In [1]: import numpy as np

In [2]: np.set_printoptions(precision=3, suppress=True, linewidth=160, floatmode="fixed")

In [3]: r0 = np.array([0, -3, 5, -4, -4, -1])

In [4]: g = np.array([1, 1, 2, 1])

In [5]: arr = np.outer(r0, g)

In [6]: arr
Out[6]: 
array([[ 0,  0,  0,  0],
       [-3, -3, -6, -3],
       [ 5,  5, 10,  5],
       [-4, -4, -8, -4],
       [-4, -4, -8, -4],
       [-1, -1, -2, -1]])

In [7]: np.linalg.matrix_rank(arr, rtol=0.1)
Out[7]: np.int64(1)

In [8]: np.linalg.cond(arr) > 100
Out[8]: np.True_

In [9]: np.round(np.trace(np.linalg.pinv(arr) @ arr), 3)
Out[9]: np.float64(1.0)

In [10]: try:
    ...:     np.linalg.inv(arr)
    ...: except np.linalg.LinAlgError as e:
    ...:     print(repr(e))
    ...: 
LinAlgError('Last 2 dimensions of the array must be square')

In [11]: arr @ np.linalg.pinv(arr) @ arr
Out[11]: 
array([[ 0.000,  0.000,  0.000,  0.000],
       [-3.000, -3.000, -6.000, -3.000],
       [ 5.000,  5.000, 10.000,  5.000],
       [-4.000, -4.000, -8.000, -4.000],
       [-4.000, -4.000, -8.000, -4.000],
       [-1.000, -1.000, -2.000, -1.000]])

In [12]: np.linalg.lstsq(arr[:-1].T, arr[-1])[2]
Out[12]: np.int32(1)

In [13]: left, sigma, vt = np.linalg.svd(arr)

In [14]: V = vt[:(sigma > 1e-8).sum()]

In [15]: rng = np.random.default_rng(144670)

In [16]: x0 = arr[3] + -3 * arr[2] + rng.integers(2) * np.eye(4)[2]

In [17]: x0
Out[17]: array([-19.000, -19.000, -37.000, -19.000])

In [18]: np.round(np.linalg.norm(x0 - V.T @ V @ x0), 3)
Out[18]: np.float64(0.655)

In [19]: np.linalg.matrix_rank(np.vstack([arr, x0]))
Out[19]: np.int64(2)

In [20]: np.allclose(V.T @ V @ x0, x0)
Out[20]: False
